$ python -q
>>> import numpy as np
>>> import numpy.linalg as la
>>> np.set_printoptions(precision=3, suppress=True, linewidth=100, floatmode="fixed")
>>> def rd(a):
...     return np.round(a, 3) + 0
... 
>>> K = np.loadtxt("block18.csv", delimiter=",")
>>> K
array([[-0.800,  0.700,  0.300],
       [-0.600, -2.100,  0.800],
       [-1.800, -2.100, -0.700],
       [ 1.300, -1.300,  2.500],
       [-1.600,  0.900, -1.500],
       [ 0.200, -1.400, -0.500],
       [-1.500,  0.200, -1.600],
       [ 0.200, -0.700,  0.500],
       [ 0.700, -1.600,  1.500],
       [-0.500, -0.500,  0.200],
       [-0.500,  0.300, -0.700],
       [-0.100,  1.300,  0.500],
       [-0.200, -0.600, -0.200],
       [ 0.000, -0.400, -0.500],
       [-1.000,  2.400,  0.500],
       [ 0.000, -0.400,  0.500],
       [-0.500, -0.600,  0.000],
       [-1.700, -0.900, -0.900],
       [ 2.600,  0.300, -0.800],
       [ 3.300, -0.900,  2.100],
       [-1.100,  0.400,  0.100],
       [-0.400, -0.700,  0.100],
       [-0.500,  1.600, -0.100],
       [-1.100,  1.700,  0.600],
       [-2.700,  1.100, -1.100],
       [ 0.400, -1.700,  1.200],
       [ 1.200,  0.200, -0.200],
       [ 0.000,  0.800,  0.400],
       [ 0.500, -0.600, -0.700],
       [-0.800, -0.500,  0.600],
       [-0.700,  0.500,  1.000]])
>>> C2 = np.cov(K, rowvar=False)
>>> rd(np.corrcoef(K[:, 1], K[:, 2])[0, 1])
np.float64(-0.235)
>>> rd(la.eigvalsh(C2)[::-1])
array([2.094, 1.046, 0.538])
>>> np.median(K, axis=0)
array([-0.500, -0.400,  0.100])
>>> C2.shape
(3, 3)
>>> Ac = K - K.mean(axis=1)
Traceback (most recent call last):
  File "<python-input-11>", line 1, in <module>
    Ac = K - K.mean(axis=1)
         ~~^~~~~~~~~~~~~~~~
ValueError: operands could not be broadcast together with shapes (31,3) (31,) 
>>> Ac = K - K.mean(axis=0)
>>> left, sigma, Vh = la.svd(Ac, full_matrices=False)
>>> rd(sigma)
array([7.926, 5.602, 4.019])
>>> np.abs(Vh[0]).argmax()
np.int64(0)
>>> rd(np.abs(Vh[-1]))
array([0.512, 0.044, 0.858])
>>> rd(Vh[0] * np.sign(Vh[0, np.abs(Vh[0]).argmax()]))
array([ 0.745, -0.475,  0.468])
>>> (np.sign(left[:, 0]) == np.sign(left[0, 0])).astype(int)
array([1, 0, 1, 0, 1, 0, 1, 0, 0, 0, 1, 1, 0, 0, 1, 0, 1, 1, 0, 0, 1, 0, 1, 1, 1, 0, 0, 1, 0, 1, 1])
>>> rd(sigma ** 2 / (sigma ** 2).sum())
array([0.569, 0.284, 0.146])
>>> np.searchsorted(np.cumsum(sigma ** 2) / (sigma ** 2).sum(), 0.9) + 1
np.int64(3)
>>> np.abs(left[:, 0]).argmax()
np.int64(19)
>>> W0 = np.array([[-3, -3, 3, -1, 0, -3, -1, 0, 3],
...     [2, -3, 1, 1, 3, -2, -1, 0, 2],
...     [-2, 2, 0, 0, 2, -1, 3, -3, 2],
...     [3, -2, 1, 3, 2, 1, 0, -3, 1],
...     [-1, 2, -3, -1, -3, -3, 3, 3, -1],
...     [3, 3, -1, 1, 3, 3, 1, 3, -1],
...     [0, 1, 2, 2, 3, -1, 0, -3, -3],
...     [0, -2, 2, -2, -2, 0, 1, -1, 2],
...     [-3, 3, 3, 1, 1, 3, -1, 1, 1],
...     [-3, 1, -3, -1, 3, 2, 2, 3, 2],
...     [-1, 2, -2, 0, -2, 2, 3, -1, 1]])
>>> W0[:, 8] = -3 * W0[:, 4]
>>> W0
array([[-3, -3,  3, -1,  0, -3, -1,  0,  0],
       [ 2, -3,  1,  1,  3, -2, -1,  0, -9],
       [-2,  2,  0,  0,  2, -1,  3, -3, -6],
       [ 3, -2,  1,  3,  2,  1,  0, -3, -6],
       [-1,  2, -3, -1, -3, -3,  3,  3,  9],
       [ 3,  3, -1,  1,  3,  3,  1,  3, -9],
       [ 0,  1,  2,  2,  3, -1,  0, -3, -9],
       [ 0, -2,  2, -2, -2,  0,  1, -1,  6],
       [-3,  3,  3,  1,  1,  3, -1,  1, -3],
       [-3,  1, -3, -1,  3,  2,  2,  3, -9],
       [-1,  2, -2,  0, -2,  2,  3, -1,  6]])
>>> # looks like rank 8
>>> rank = la.matrix_rank(W0)
>>> rank
np.int64(8)
>>> N = la.svd(W0)[2][rank:].T
>>> [int(la.matrix_rank(W0[:i])) for i in range(1, len(W0) + 1)]
[1, 2, 3, 4, 5, 6, 7, 8, 8, 8, 8]
>>> np.allclose(W0 @ N, 0)
True
>>> [int(la.matrix_rank(W0[:, :j + 1])) for j in range(9)]
[1, 2, 3, 4, 5, 6, 7, 8, 8]
>>> rd(N @ N.T)
array([[0.000, 0.000, 0.000, 0.000, 0.000, 0.000, 0.000, 0.000, 0.000],
       [0.000, 0.000, 0.000, 0.000, 0.000, 0.000, 0.000, 0.000, 0.000],
       [0.000, 0.000, 0.000, 0.000, 0.000, 0.000, 0.000, 0.000, 0.000],
       [0.000, 0.000, 0.000, 0.000, 0.000, 0.000, 0.000, 0.000, 0.000],
       [0.000, 0.000, 0.000, 0.000, 0.900, 0.000, 0.000, 0.000, 0.300],
       [0.000, 0.000, 0.000, 0.000, 0.000, 0.000, 0.000, 0.000, 0.000],
       [0.000, 0.000, 0.000, 0.000, 0.000, 0.000, 0.000, 0.000, 0.000],
       [0.000, 0.000, 0.000, 0.000, 0.000, 0.000, 0.000, 0.000, 0.000],
       [0.000, 0.000, 0.000, 0.000, 0.300, 0.000, 0.000, 0.000, 0.100]])
>>> N.shape
(9, 1)
>>> M2 = np.array([[0, 0, 2],
...     [0, 2, 2],
...     [-1, 2, 0],
...     [0, -1, 0],
...     [0, -1, -1],
...     [-1, 1, -1],
...     [-1, 2, 0],
...     [1, 1, 1],
...     [-2, 1, 0]])
>>> W0 @ M2
array([[  1,  -4,  -9],
       [ 20, -21,  -3],
       [  7,  -2,  -4],
       [  7, -15,  -4],
       [-12,  17,  11],
       [ 18,  -1,   9],
       [ 14, -12,  -3],
       [-16,  11,  -3],
       [  2,   9,  -3],
       [ 20,  -6,  -6],
       [-16,  15,   1]])
>>> la.matrix_rank(W0 @ M2)
np.int64(3)
>>> np.einsum("ik,kj->ij", W0, M2)
array([[  1,  -4,  -9],
       [ 20, -21,  -3],
       [  7,  -2,  -4],
       [  7, -15,  -4],
       [-12,  17,  11],
       [ 18,  -1,   9],
       [ 14, -12,  -3],
       [-16,  11,  -3],
       [  2,   9,  -3],
       [ 20,  -6,  -6],
       [-16,  15,   1]])
>>> left, sigma, Vh = la.svd(W0)
>>> np.argmax(sigma[:-1] / (sigma[1:] + 1e-6)) + 1
np.int64(8)
>>> rd(sigma)
array([25.263, 11.210,  7.799,  7.194,  6.686,  4.193,  2.858,  2.017,  0.000])
>>> M2 = left[:, :8] @ np.diag(sigma[:8]) @ Vh[:8]
>>> rd(la.norm(W0 - M2) / la.norm(W0))
np.float64(0.0)
>>> rd(la.norm(W0 - M2, 2)), rd(sigma[8])
(np.float64(0.0), np.float64(0.0))
>>> la.matrix_rank(W0, rtol=0.05)
np.int64(8)
>>> rd(np.abs(W0 - M2).max())
np.float64(0.0)
>>> left, sigma, Vh = la.svd(W0)
>>> V = Vh[:(sigma > 1e-8).sum()]
>>> rng = np.random.default_rng(485)
>>> vec = W0[7] + 2 * W0[9] + rng.integers(2) * np.eye(9)[2]
>>> vec
array([ -6.000,   0.000,  -3.000,  -4.000,   4.000,   4.000,   5.000,   5.000, -12.000])
>>> np.allclose(V.T @ V @ vec, vec)
True
>>> la.matrix_rank(np.vstack([W0, vec]))
np.int64(8)
>>> Z = K[[19, 18]].astype(float)
>>> for _ in range(7):
...     z = la.norm(K[:, None] - Z, axis=-1).argmin(axis=1)
...     Z = np.array([K[z == j].mean(axis=0) for j in range(2)])
... 
>>> z
array([1, 0, 1, 0, 1, 1, 1, 1, 0, 1, 1, 1, 1, 1, 1, 1, 1, 1, 1, 0, 1, 1, 1, 1, 1, 0, 1, 1, 1, 1, 1])
>>> np.abs(Z[1] - Z[0]).argmax()
np.int64(2)
>>> rd(Z[1] - Z[0])
array([-1.512,  1.635, -1.782])
>>> feats = np.load("test10.npy")
>>> feats
array([[5, 4, 3, 5, 0, 5, 4],
       [5, 4, 3, 5, 0, 5, 4],
       [0, 4, 0, 0, 4, 1, 5]])
>>> # rows and columns are dependent
>>> np.unique(W0.round(6), axis=0).shape
(11, 9)
>>> np.allclose(W0[:-1].T @ la.lstsq(W0[:-1].T, W0[-1])[0], W0[-1])
True
>>> np.abs(np.diag(la.qr(W0)[1])) > 1e-9
array([ True,  True,  True,  True,  True,  True,  True,  True, False])
>>> la.lstsq(W0[:-1].T, W0[-1])[2]
np.int32(8)
>>> vec = np.array([-1, -2, 2, -1, 2, 0, -2])
>>> feats @ vec
array([-20, -20, -10])
>>> (feats @ vec).argmax()
np.int64(2)
>>> feats @ (2 * vec)
array([-40, -40, -20])
>>> la.norm(feats @ vec) <= la.norm(feats, 2) * la.norm(vec) + 1e-9
np.True_
>>> np.sign((feats @ vec).round(6))
array([-1, -1, -1])
>>> left, sigma, Vh = la.svd(feats)
>>> rd(sigma)
array([15.797,  6.360,  0.000])
>>> np.argmax(sigma[:-1] / (sigma[1:] + 1e-6)) + 1
np.int64(2)
>>> M2 = left[:, :2] @ np.diag(sigma[:2]) @ Vh[:2]
>>> rd(np.abs(feats - M2).max())
np.float64(0.0)
>>> rd(la.norm(feats - M2, 2)), rd(sigma[2])
(np.float64(0.0), np.float64(0.0))
>>> r0 = np.array([2, -3])
>>> np.correlate(feats[2], feats[1], "full")
array([ 0, 16, 20,  0, 36, 36, 41, 65, 17, 44, 39, 25, 25])
>>> M2 = feats / la.norm(feats, axis=1, keepdims=True)
>>> C2 = M2 @ M2.T
>>> (C2 - 2 * np.eye(3)).round(6).argmax(axis=1)
array([1, 0, 0])
>>> np.argwhere(np.triu(np.abs(C2) > 0.95, 1))
array([[0, 1]])
>>> M = np.loadtxt("case0.csv", delimiter=",")
>>> rd(M)
array([[ 0.658, -0.351, -0.069, -0.006, -0.062,  0.201,  0.196,  0.012,  0.117, -0.032],
       [-0.351,  0.641, -0.071, -0.006, -0.064,  0.206,  0.201,  0.012,  0.120, -0.033],
       [-0.069, -0.071,  0.986, -0.001, -0.012,  0.040,  0.039,  0.002,  0.024, -0.006],
       [-0.006, -0.006, -0.001,  1.000, -0.001,  0.004,  0.004,  0.000,  0.002, -0.001],
       [-0.062, -0.064, -0.012, -0.001,  0.989,  0.036,  0.036,  0.002,  0.021, -0.006],
       [ 0.201,  0.206,  0.040,  0.004,  0.036,  0.882, -0.115, -0.007, -0.069,  0.019],
       [ 0.196,  0.201,  0.039,  0.004,  0.036, -0.115,  0.888, -0.007, -0.067,  0.018],
       [ 0.012,  0.012,  0.002,  0.000,  0.002, -0.007, -0.007,  1.000, -0.004,  0.001],
       [ 0.117,  0.120,  0.024,  0.002,  0.021, -0.069, -0.067, -0.004,  0.960,  0.011],
       [-0.032, -0.033, -0.006, -0.001, -0.006,  0.019,  0.018,  0.001,  0.011,  0.997]])
>>> # symmetric, so the eigenvalues are real
>>> vec = np.array([0, 0, 0, 2, 1, 0, 1, 0, 0, 1])
>>> rd(np.eye(10) - M)
array([[ 0.342,  0.351,  0.069,  0.006,  0.062, -0.201, -0.196, -0.012, -0.117,  0.032],
       [ 0.351,  0.359,  0.071,  0.006,  0.064, -0.206, -0.201, -0.012, -0.120,  0.033],
       [ 0.069,  0.071,  0.014,  0.001,  0.012, -0.040, -0.039, -0.002, -0.024,  0.006],
       [ 0.006,  0.006,  0.001,  0.000,  0.001, -0.004, -0.004,  0.000, -0.002,  0.001],
       [ 0.062,  0.064,  0.012,  0.001,  0.011, -0.036, -0.036, -0.002, -0.021,  0.006],
       [-0.201, -0.206, -0.040, -0.004, -0.036,  0.118,  0.115,  0.007,  0.069, -0.019],
       [-0.196, -0.201, -0.039, -0.004, -0.036,  0.115,  0.112,  0.007,  0.067, -0.018],
       [-0.012, -0.012, -0.002,  0.000, -0.002,  0.007,  0.007,  0.000,  0.004, -0.001],
       [-0.117, -0.120, -0.024, -0.002, -0.021,  0.069,  0.067,  0.004,  0.040, -0.011],
       [ 0.032,  0.033,  0.006,  0.001,  0.006, -0.019, -0.018, -0.001, -0.011,  0.003]])
>>> rd(M @ M @ vec)
array([ 0.089,  0.092,  0.018,  2.002,  1.016, -0.052,  0.949, -0.003, -0.031,  1.008])
>>> rd(np.trace(la.pinv(M) @ M))
np.float64(9.0)
>>> rd(M @ la.pinv(M) @ M)
array([[ 0.658, -0.351, -0.069, -0.006, -0.062,  0.201,  0.196,  0.012,  0.117, -0.032],
       [-0.351,  0.641, -0.071, -0.006, -0.064,  0.206,  0.201,  0.012,  0.120, -0.033],
       [-0.069, -0.071,  0.986, -0.001, -0.012,  0.040,  0.039,  0.002,  0.024, -0.006],
       [-0.006, -0.006, -0.001,  1.000, -0.001,  0.004,  0.004,  0.000,  0.002, -0.001],
       [-0.062, -0.064, -0.012, -0.001,  0.989,  0.036,  0.036,  0.002,  0.021, -0.006],
       [ 0.201,  0.206,  0.040,  0.004,  0.036,  0.882, -0.115, -0.007, -0.069,  0.019],
       [ 0.196,  0.201,  0.039,  0.004,  0.036, -0.115,  0.888, -0.007, -0.067,  0.018],
       [ 0.012,  0.012,  0.002,  0.000,  0.002, -0.007, -0.007,  1.000, -0.004,  0.001],
       [ 0.117,  0.120,  0.024,  0.002,  0.021, -0.069, -0.067, -0.004,  0.960,  0.011],
       [-0.032, -0.033, -0.006, -0.001, -0.006,  0.019,  0.018,  0.001,  0.011,  0.997]])
>>> ev, V = la.eigh(M)
>>> rd(la.eigvalsh(M @ M))
array([0.000, 1.000, 1.000, 1.000, 1.000, 1.000, 1.000, 1.000, 1.000, 1.000])
>>> rd(V.T @ M @ V)
array([[0.000, 0.000, 0.000, 0.000, 0.000, 0.000, 0.000, 0.000, 0.000, 0.000],
       [0.000, 1.000, 0.000, 0.000, 0.000, 0.000, 0.000, 0.000, 0.000, 0.000],
       [0.000, 0.000, 1.000, 0.000, 0.000, 0.000, 0.000, 0.000, 0.000, 0.000],
       [0.000, 0.000, 0.000, 1.000, 0.000, 0.000, 0.000, 0.000, 0.000, 0.000],
       [0.000, 0.000, 0.000, 0.000, 1.000, 0.000, 0.000, 0.000, 0.000, 0.000],
       [0.000, 0.000, 0.000, 0.000, 0.000, 1.000, 0.000, 0.000, 0.000, 0.000],
       [0.000, 0.000, 0.000, 0.000, 0.000, 0.000, 1.000, 0.000, 0.000, 0.000],
       [0.000, 0.000, 0.000, 0.000, 0.000, 0.000, 0.000, 1.000, 0.000, 0.000],
       [0.000, 0.000, 0.000, 0.000, 0.000, 0.000, 0.000, 0.000, 1.000, 0.000],
       [0.000, 0.000, 0.000, 0.000, 0.000, 0.000, 0.000, 0.000, 0.000, 1.000]])
>>> rd(ev)
array([0.000, 1.000, 1.000, 1.000, 1.000, 1.000, 1.000, 1.000, 1.000, 1.000])
>>> rd(V @ np.diag(ev) @ V.T)
array([[ 0.658, -0.351, -0.069, -0.006, -0.062,  0.201,  0.196,  0.012,  0.117, -0.032],
       [-0.351,  0.641, -0.071, -0.006, -0.064,  0.206,  0.201,  0.012,  0.120, -0.033],
       [-0.069, -0.071,  0.986, -0.001, -0.012,  0.040,  0.039,  0.002,  0.024, -0.006],
       [-0.006, -0.006, -0.001,  1.000, -0.001,  0.004,  0.004,  0.000,  0.002, -0.001],
       [-0.062, -0.064, -0.012, -0.001,  0.989,  0.036,  0.036,  0.002,  0.021, -0.006],
       [ 0.201,  0.206,  0.040,  0.004,  0.036,  0.882, -0.115, -0.007, -0.069,  0.019],
       [ 0.196,  0.201,  0.039,  0.004,  0.036, -0.115,  0.888, -0.007, -0.067,  0.018],
       [ 0.012,  0.012,  0.002,  0.000,  0.002, -0.007, -0.007,  1.000, -0.004,  0.001],
       [ 0.117,  0.120,  0.024,  0.002,  0.021, -0.069, -0.067, -0.004,  0.960,  0.011],
       [-0.032, -0.033, -0.006, -0.001, -0.006,  0.019,  0.018,  0.001,  0.011,  0.997]])
>>> rd(la.svd(M, compute_uv=False))
array([1.000, 1.000, 1.000, 1.000, 1.000, 1.000, 1.000, 1.000, 1.000, 0.000])
>>> rd(la.eigvalsh(M + 2 * np.eye(10)))
array([2.000, 3.000, 3.000, 3.000, 3.000, 3.000, 3.000, 3.000, 3.000, 3.000])
>>> ev.sum(), rd(np.trace(M))
(np.float64(9.0), np.float64(9.0))
